% python3 -q
>>> import numpy as np
>>> from numpy import linalg as LA
>>> np.set_printoptions(suppress=True, linewidth=100)
>>> data = np.load("a.npy")
>>> print(data)
[[-0.7  0.4 -0.1  0. ]
 [ 7.2 -3.5  2.   0.1]
 [ 3.  -1.5  0.7  0. ]
 [-1.1  0.6 -0.2  0. ]
 [-4.3  2.  -1.   0.3]
 [-0.6  0.3 -0.2  0.1]
 [-1.8  0.9 -0.6  0.1]
 [-3.2  1.5 -0.8  0.1]
 [-0.9  0.7 -0.3  0. ]
 [ 6.3 -3.1  1.5  0.1]
 [ 3.1 -1.5  0.9  0. ]
 [-1.   0.7 -0.3  0. ]
 [ 1.7 -0.7  0.5  0. ]
 [ 6.9 -3.6  1.8 -0.1]
 [ 2.4 -1.3  0.7  0. ]
 [ 4.6 -2.2  0.9  0. ]]
>>> left, s, Vh = LA.svd(data)
>>> s.round(1)
array([17.1,  0.5,  0.4,  0.4])
>>> Y = left[:, :1] @ np.diag(s[:1]) @ Vh[:1]
>>> print(np.round(LA.norm(data - Y) / LA.norm(data), 1))
0.0
>>> np.round(np.abs(data - Y).max(), 1)
np.float64(0.3)
>>> LA.matrix_rank(data, rtol=0.05)
np.int64(1)
>>> round(LA.norm(data - Y, 2), 1), round(s[1], 1)
(np.float64(0.5), np.float64(0.5))
>>> LA.matrix_rank(Y)
np.int64(1)
>>> np.round(LA.norm(data, 2) / LA.norm(data), 1)
np.float64(1.0)
>>> np.round(np.abs(LA.svd(data)[2][-1]), 1) + 0
array([0.2, 0.4, 0. , 0.9])
>>> print([round(float(x), 1) for x in LA.svd(data, compute_uv=False)[:3]])
[17.1, 0.5, 0.4]
>>> x0 = np.array([5, 0, -3, -3])
>>> rhs = data @ x0
>>> print(np.round(LA.solve(data.T @ data, data.T @ rhs), 1) + 0)
[ 5.  0. -3. -3.]
>>> np.round(LA.lstsq(data, rhs)[0], 1) + 0
array([ 5.,  0., -3., -3.])
>>> rng = np.random.default_rng(106105)
>>> rhs = rhs + 0.1 * rng.normal(size=16)
>>> rhs.round(1)
array([ -3.2,  29.9,  12.9,  -4.9, -19.4,  -2.6,  -7.4, -14. ,  -3.8,  26.7,  12.9,  -4.4,   7. ,
        29.4,  10. ,  20.1])
>>> c, *_ = LA.lstsq(data, rhs)
>>> print(np.round(data.T @ (rhs - data @ c), 1) + 0)
[0. 0. 0. 0.]
>>> c.round()
array([ 5., -0., -3., -3.])
>>> mat = np.array([[20.0, -12.0, 20.0, -20.0],
...     [-12.0, 13.0, -15.0, 15.0],
...     [20.0, -15.0, 29.0, -25.0],
...     [-20.0, 15.0, -25.0, 29.0]])
>>> w, V = LA.eig(mat)
>>> round(np.prod(w), 1)
np.float64(5056.0)
>>> np.round(np.sort(LA.eigvals(mat.T)), 1)
array([ 4.,  4.,  4., 79.])
>>> left, s, Vh = LA.svd(mat)
>>> np.argmax(s[:-1] / (s[1:] + 1e-6)) + 1
np.int64(1)
>>> Y = left[:, :1] @ np.diag(s[:1]) @ Vh[:1]
>>> Y.round(1)
array([[ 16.9, -12.6,  21.1, -21.1],
       [-12.6,   9.5, -15.8,  15.8],
       [ 21.1, -15.8,  26.3, -26.3],
       [-21.1,  15.8, -26.3,  26.3]])
>>> round(np.abs(mat - Y).max(), 1)
np.float64(3.5)
>>> LA.matrix_rank(Y)
np.int64(1)
>>> left, s, Vh = LA.svd(Y)
>>> V = Vh[:(s > 1e-8).sum()]
>>> x0 = Y[1] + 2 * Y[2] + rng.integers(2) * np.eye(4)[0]
>>> x0.round(1)
array([ 30.5, -22.1,  36.9, -36.9])
>>> np.round(np.diag(V.T @ V), 1)
array([0.2, 0.1, 0.3, 0.3])
>>> E = np.load("mat.npy")
>>> E
array([[-1,  1,  0],
       [-2, -3,  0],
       [ 0,  0,  0]])
>>> # looks like rank 2
>>> LA.lstsq(E[:-1].T, E[-1])[2]
np.int32(2)
>>> np.allclose(E[:-1].T @ LA.lstsq(E[:-1].T, E[-1])[0], E[-1])
True
>>> np.round(np.trace(LA.pinv(E) @ E), 1)
np.float64(2.0)
>>> np.abs(np.diag(LA.qr(E)[1])) > 1e-9
array([ True,  True, False])
>>> np.unique(E.round(6), axis=0).shape
(3, 3)
>>> LA.matrix_rank(E, rtol=0.1)
np.int64(2)
>>> print(LA.cond(E) > 100)
True
>>> print(round(float(LA.norm(E, 2) / LA.norm(E)), 1))
0.9
>>> print(np.argsort(-LA.norm(E, axis=0).round(6), kind="stable")[:3])
[1 0 2]
>>> f = np.array([2, 3])
>>> np.correlate(E[0], E[2], "full")
array([0, 0, 0, 0, 0])
>>> np.cross(E[0, :3], E[2, :3])
array([0, 0, 0])
>>> print(np.array([np.convolve(row, f, "same") for row in E]))
[[ -2  -1   3]
 [ -4 -12  -9]
 [  0   0   0]]
>>> np.convolve(E[0], f)
array([-2, -1,  3,  0])
>>> M = np.load("arr.npy")
>>> M
array([[ 2,  3,  0],
       [ 7,  3,  4],
       [12,  5,  6],
       [14,  9, 11],
       [14, 11, 13],
       [17, 16, 14],
       [20, 16, 14],
       [25, 20, 18],
       [26, 24, 18],
       [31, 29, 18],
       [32, 30, 20]])
>>> O, Rm = LA.qr(M)
>>> np.trace(O @ O.T)
np.float64(3.0)
>>> np.round(O.T @ O, 1) + 0
array([[1., 0., 0.],
       [0., 1., 0.],
       [0., 0., 1.]])
>>> np.allclose(Rm.T @ Rm, M.T @ M)
True
>>> O.shape, Rm.shape
((11, 3), (3, 3))
>>> round(abs(Rm[0, 0]), 1), round(float(LA.norm(M[:, 0])), 1)
(np.float64(67.6), 67.6)
>>> proj = M @ LA.solve(M.T @ M, M.T)
>>> np.allclose(proj @ proj, proj)
True
>>> np.round(np.trace(proj), 1)
np.float64(3.0)
>>> proj.round(1) + 0
array([[ 0.1,  0. ,  0. , -0.1, -0.1, -0.1,  0. , -0.1,  0. ,  0.1,  0.1],
       [ 0. ,  0.2,  0.3,  0.1,  0. , -0.1,  0.1,  0.1,  0. ,  0. ,  0. ],
       [ 0. ,  0.3,  0.6,  0.2, -0.1, -0.2,  0.1,  0.1, -0.1,  0.1,  0. ],
       [-0.1,  0.1,  0.2,  0.2,  0.2,  0.1,  0.1,  0.2,  0. , -0.1, -0.1],
       [-0.1,  0. , -0.1,  0.2,  0.4,  0.3,  0.1,  0.2,  0.1, -0.2, -0.1],
       [-0.1, -0.1, -0.2,  0.1,  0.3,  0.3,  0.1,  0.1,  0.2,  0. ,  0.1],
       [ 0. ,  0.1,  0.1,  0.1,  0.1,  0.1,  0.1,  0.2,  0.1,  0.1,  0.1],
       [-0.1,  0.1,  0.1,  0.2,  0.2,  0.1,  0.2,  0.2,  0.1,  0. ,  0.1],
       [ 0. ,  0. , -0.1,  0. ,  0.1,  0.2,  0.1,  0.1,  0.2,  0.2,  0.2],
       [ 0.1,  0. ,  0.1, -0.1, -0.2,  0. ,  0.1,  0. ,  0.2,  0.5,  0.4],
       [ 0.1,  0. ,  0. , -0.1, -0.1,  0.1,  0.1,  0.1,  0.2,  0.4,  0.3]])
>>> K = np.load("sample19.npy")
>>> print(K)
[[0. 0. 0. 0.]
 [0. 0. 1. 2.]
 [0. 0. 1. 1.]
 [0. 1. 2. 0.]]
>>> # rank 3
>>> T = np.stack([K, 5 * K, K[::-1]])
>>> LA.matrix_rank(T)
array([3, 3, 3])
>>> np.round(LA.norm(T, axis=(1, 2)), 1)
array([ 3.5, 17.3,  3.5])
>>> print(np.einsum("bij,cij->bc", T, T))
[[ 12.  60.   6.]
 [ 60. 300.  30.]
 [  6.  30.  12.]]
>>> idx = rng.permutation(4)
>>> idx
array([1, 0, 3, 2])
>>> Y = K[idx][:, idx]
>>> round(LA.det(Y), 1), np.round(LA.det(K[idx]), 1)
(np.float64(0.0), np.float64(0.0))
>>> Y
array([[0., 0., 2., 1.],
       [0., 0., 0., 0.],
       [1., 0., 0., 2.],
       [0., 0., 1., 1.]])
>>> print(np.trace(Y))
1.0
>>> np.diag(Y)
array([0., 0., 0., 1.])
>>> np.allclose(Y, K)
False
>>> r = LA.matrix_rank(Y)
>>> r
np.int64(3)
>>> N = LA.svd(Y)[2][r:].T
>>> Y @ N
array([[0.],
       [0.],
       [0.],
       [0.]])
>>> N @ N.T
array([[0., 0., 0., 0.],
       [0., 1., 0., 0.],
       [0., 0., 0., 0.],
       [0., 0., 0., 0.]])
>>> [int(LA.matrix_rank(Y[:i])) for i in range(1, len(Y) + 1)]
[1, 1, 2, 3]
>>> K @ K
array([[0., 0., 0., 0.],
       [0., 2., 5., 1.],
       [0., 1., 3., 1.],
       [0., 0., 3., 4.]])
>>> (K - K.T) / 2
array([[ 0. ,  0. ,  0. ,  0. ],
       [ 0. ,  0. ,  0.5,  0.5],
       [ 0. , -0.5,  0. , -0.5],
       [ 0. , -0.5,  0.5,  0. ]])
>>> left, s, Vh = LA.svd(K)
>>> s.round(1)
array([3. , 1.8, 0.2, 0. ])
>>> Y = left[:, :3] @ np.diag(s[:3]) @ Vh[:3]
>>> round(float(LA.norm(K - Y, 2)), 1), s[3]
(0.0, np.float64(0.0))
>>> LA.matrix_rank(Y)
np.int64(3)
>>> J = np.load("data.npy")
>>> J
array([[ 5,  8,  0,  0],
       [ 5, -1,  0,  0],
       [ 0,  0,  5,  8],
       [ 0,  0,  5, -1]])
>>> w, V = LA.eig(J)
>>> print(np.prod(w))
2025.0
>>> np.round(np.sort(LA.eigvals(J @ J)), 1)
array([25., 25., 81., 81.])
>>> print(np.round(np.sort(LA.eigvals(J.T)), 1))
[-5. -5.  9.  9.]
>>> round(float(np.trace(LA.pinv(K) @ K)), 1)
3.0
>>> LA.lstsq(K[:-1].T, K[-1])[2]
np.int32(2)
>>> print(np.abs(np.diag(LA.qr(K)[1])) > 1e-9)
[False  True  True  True]
>>> np.round(K @ LA.pinv(K) @ K, 1) + 0
array([[0., 0., 0., 0.],
       [0., 0., 1., 2.],
       [0., 0., 1., 1.],
       [0., 1., 2., 0.]])
>>> np.unique(K.round(6), axis=0).shape
(4, 4)
>>> left, s, Vh = LA.svd(J, full_matrices=False)
>>> np.round(s / s[0], 1)
array([1. , 1. , 0.5, 0.5])
>>> np.round(left.T @ left, 1) + 0
array([[1., 0., 0., 0.],
       [0., 1., 0., 0.],
       [0., 0., 1., 0.],
       [0., 0., 0., 1.]])
>>> np.round(np.cumsum(s ** 2) / np.sum(s ** 2), 1)
array([0.4, 0.8, 0.9, 1. ])
>>> left.shape, s.shape, Vh.shape
((4, 4), (4,), (4, 4))
>>> s.round(1)
array([9.7, 9.7, 4.7, 4.7])
>>> print(np.round(left.T @ J @ Vh.T, 1) + 0)
[[9.7 0.  0.  0. ]
 [0.  9.7 0.  0. ]
 [0.  0.  4.7 0. ]
 [0.  0.  0.  4.7]]
>>> np.allclose(left * s @ Vh, J)
True
>>> x0 = np.array([0, 1, 4, 2])
>>> rhs = J @ x0
>>> rhs
array([ 8, -1, 36, 18])
>>> np.round(LA.solve(J, J[:, 3]), 1)
array([ 0., -0.,  0.,  1.])
>>> Y = np.array([[-2, 5], [3, 3], [-1, 3], [-4, -5]])
>>> Y.T @ J.T
array([[ 14, -13, -37,  -1],
       [ 49,  22, -25,  20]])
>>> print(np.einsum("ij,ij->i", J, J))
[89 26 89 26]
>>> np.einsum("ij->j", J)
array([10,  7, 10,  7])
>>> J @ Y
array([[ 14,  49],
       [-13,  22],
       [-37, -25],
       [ -1,  20]])
>>> np.einsum("ik,kj->ij", J, Y)
array([[ 14,  49],
       [-13,  22],
       [-37, -25],
       [ -1,  20]])
>>> print(LA.matrix_rank(np.vstack([J, Y.T])))
4
>>> arr = np.load("m.npy")
>>> arr
array([[0, 0, 1],
       [0, 0, 1],
       [1, 1, 0]])
>>> np.einsum("ii->", arr)
np.int64(0)
>>> np.round(LA.eigvals(arr), 1) + 0
array([-1.4,  0. ,  1.4])
>>> np.round(LA.det(arr.T), 1)
np.float64(0.0)
>>> print(round(LA.det(2 * arr), 1), np.round(LA.det(arr), 1))
0.0 0.0
>>> print(np.kron(np.eye(2, dtype=int), arr))
[[0 0 1 0 0 0]
 [0 0 1 0 0 0]
 [1 1 0 0 0 0]
 [0 0 0 0 0 1]
 [0 0 0 0 0 1]
 [0 0 0 1 1 0]]
>>> print(np.round(np.poly(arr), 1) + 0)
[ 1.  0. -2.  0.]
>>> t = np.radians(180)
>>> Rm = np.eye(4)
>>> Rm[0, 0] = Rm[2, 2] = np.cos(t)
>>> Rm[0, 2], Rm[2, 0] = -np.sin(t), np.sin(t)
>>> Rm.round(1) + 0
array([[-1.,  0.,  0.,  0.],
       [ 0.,  1.,  0.,  0.],
       [ 0.,  0., -1.,  0.],
       [ 0.,  0.,  0.,  1.]])
>>> Y = J @ Rm.T
>>> np.allclose(J @ J.T, Y @ Y.T)
True
>>> np.round(LA.svd(J, compute_uv=False), 1), np.round(LA.svd(Y, compute_uv=False), 1)
(array([9.7, 9.7, 4.7, 4.7]), array([9.7, 9.7, 4.7, 4.7]))
>>> np.trace(arr @ arr @ arr) // 6
np.int64(0)
>>> low = np.diag(arr.sum(axis=1)) - arr
>>> low @ np.ones(3)
array([0., 0., 0.])
>>> round(LA.det(low[1:, 1:]))
1
>>> (LA.eigvalsh(low) < 1e-8).sum()
np.int64(1)
